$ python -q
>>> import numpy as np
>>> from numpy import linalg as LA
>>> np.set_printoptions(precision=3, suppress=True, linewidth=200, sign=" ")
>>> rnd = lambda a: np.round(a, 3) + 0
>>> data = np.load("m.npy")
>>> print(data)
[[-0.061  0.2    0.7  ]
 [-2.413 -1.4   -0.9  ]
 [-1.663 -0.8   -0.3  ]
 [ 1.232  0.7   -0.8  ]
 [-0.122 -0.2   -1.5  ]
 [-2.876 -1.2    1.   ]
 [-0.052  0.    -0.7  ]
 [-0.191  0.3    0.3  ]
 [ 0.748  0.6    0.7  ]
 [ 4.451  2.1   -2.3  ]
 [ 0.703  0.5    1.9  ]
 [-0.707 -0.4   -1.8  ]
 [ 1.874  0.9   -0.9  ]
 [ 2.331  1.2    0.2  ]]
>>> out = np.c_[data[:, :1] @ np.array([[0]]), np.array([3, 1, 2, 1, 3, 2, 3, 1, 0, 1, 1, 3, 3, 3])]
>>> print(out)
[[ 0.  3.]
 [ 0.  1.]
 [ 0.  2.]
 [ 0.  1.]
 [ 0.  3.]
 [ 0.  2.]
 [ 0.  3.]
 [ 0.  1.]
 [ 0.  0.]
 [ 0.  1.]
 [ 0.  1.]
 [ 0.  3.]
 [ 0.  3.]
 [ 0.  3.]]
>>> rnd(LA.lstsq(data, out[:, 0])[0])
array([ 0.,  0.,  0.])
>>> LA.matrix_rank(out)
np.int64(1)
>>> rnd(LA.norm(out - data @ LA.lstsq(data, out)[0], axis=0))
array([ 0.   ,  6.547])
>>> E = np.array([[3, 3, 3, 3], [2, 1, 2, 0]])
>>> E[-1] = E[0] + 4 * E[1]
>>> print(E)
[[  3   3   3   3]
 [ 11   7  11   3]]
>>> out = np.array([[3, 0, 3], [2, 0, 1]])
>>> basis = np.kron(out, E)
>>> print(basis.shape)
(4, 12)
>>> basis
array([[  9,   9,   9,   9,   0,   0,   0,   0,   9,   9,   9,   9],
       [ 33,  21,  33,   9,   0,   0,   0,   0,  33,  21,  33,   9],
       [  6,   6,   6,   6,   0,   0,   0,   0,   3,   3,   3,   3],
       [ 22,  14,  22,   6,   0,   0,   0,   0,  11,   7,  11,   3]])
>>> out = np.array([[-2, 2],
...     [-1, 4],
...     [5, -2],
...     [3, -1],
...     [3, 3],
...     [-2, -5],
...     [3, 1],
...     [2, 4],
...     [5, -4],
...     [3, 4],
...     [-3, 3],
...     [-4, -2]])
>>> np.einsum("ik,kj->ji", basis, out)
array([[  54,  198,   33,  101],
       [  36,  108,   21,   61]])
>>> np.einsum("ij->j", basis)
array([ 70,  50,  70,  30,   0,   0,   0,   0,  56,  40,  56,  24])
>>> np.einsum("ij,ij->i", basis, basis)
array([  648,  5400,   180,  1500])
>>> out = E / np.sqrt((E ** 2).mean(axis=1, keepdims=True))
>>> LA.matrix_rank(E - E.mean(axis=1, keepdims=True))
np.int64(1)
>>> rnd(LA.norm(out, axis=1))
array([ 2.,  2.])
>>> LA.matrix_rank(out) == LA.matrix_rank(E)
np.True_
>>> feats = np.array([[0.7, 0.0, -0.8],
...     [1.8, 0.7, 0.2],
...     [0.5, -0.3, 2.1],
...     [-1.3, 0.3, -1.2],
...     [1.4, 0.3, 0.8],
...     [0.1, 1.6, -0.2],
...     [1.0, -0.6, 0.3],
...     [-0.2, 0.3, 0.2],
...     [0.3, -0.4, -0.7],
...     [-0.1, 0.9, 0.7],
...     [1.5, 0.2, 1.4],
...     [1.3, -0.6, 1.0],
...     [-1.0, 0.0, 0.3],
...     [-0.4, 0.3, -0.7],
...     [0.8, 2.0, 0.1],
...     [1.2, 1.0, -1.2],
...     [1.0, 1.0, 1.0],
...     [1.9, 1.5, -0.8],
...     [-1.4, 0.2, 1.4],
...     [-0.6, -2.6, -0.6],
...     [-1.6, 1.0, -1.8],
...     [-0.8, 0.4, -0.6],
...     [0.4, 1.2, -0.8],
...     [1.9, -1.4, 0.5],
...     [-0.9, 0.3, -0.7]])
>>> rng = np.random.default_rng(97004)
>>> feats[:, 2] = 3 * feats[:, 0] + 0.3 * rng.normal(size=25)
>>> rnd(feats)
array([[ 0.7  ,  0.   ,  2.102],
       [ 1.8  ,  0.7  ,  5.091],
       [ 0.5  , -0.3  ,  1.293],
       [-1.3  ,  0.3  , -3.502],
       [ 1.4  ,  0.3  ,  4.52 ],
       [ 0.1  ,  1.6  ,  0.251],
       [ 1.   , -0.6  ,  3.282],
       [-0.2  ,  0.3  , -0.405],
       [ 0.3  , -0.4  ,  1.315],
       [-0.1  ,  0.9  ,  0.397],
       [ 1.5  ,  0.2  ,  4.857],
       [ 1.3  , -0.6  ,  4.035],
       [-1.   ,  0.   , -3.372],
       [-0.4  ,  0.3  , -1.565],
       [ 0.8  ,  2.   ,  2.343],
       [ 1.2  ,  1.   ,  3.256],
       [ 1.   ,  1.   ,  3.408],
       [ 1.9  ,  1.5  ,  5.803],
       [-1.4  ,  0.2  , -4.448],
       [-0.6  , -2.6  , -2.351],
       [-1.6  ,  1.   , -4.61 ],
       [-0.8  ,  0.4  , -2.22 ],
       [ 0.4  ,  1.2  ,  1.357],
       [ 1.9  , -1.4  ,  5.404],
       [-0.9  ,  0.3  , -2.577]])
>>> labels = feats[:, 1] > np.median(feats[:, 1])
>>> u = feats[labels].mean(axis=0) - feats[~labels].mean(axis=0)
>>> print(rnd(u))
[ 0.283  1.397  0.935]
>>> labels.astype(int)
array([ 0,  1,  0,  0,  0,  1,  0,  0,  0,  1,  0,  0,  0,  0,  1,  1,  1,  1,  0,  0,  1,  1,  1,  0,  0])
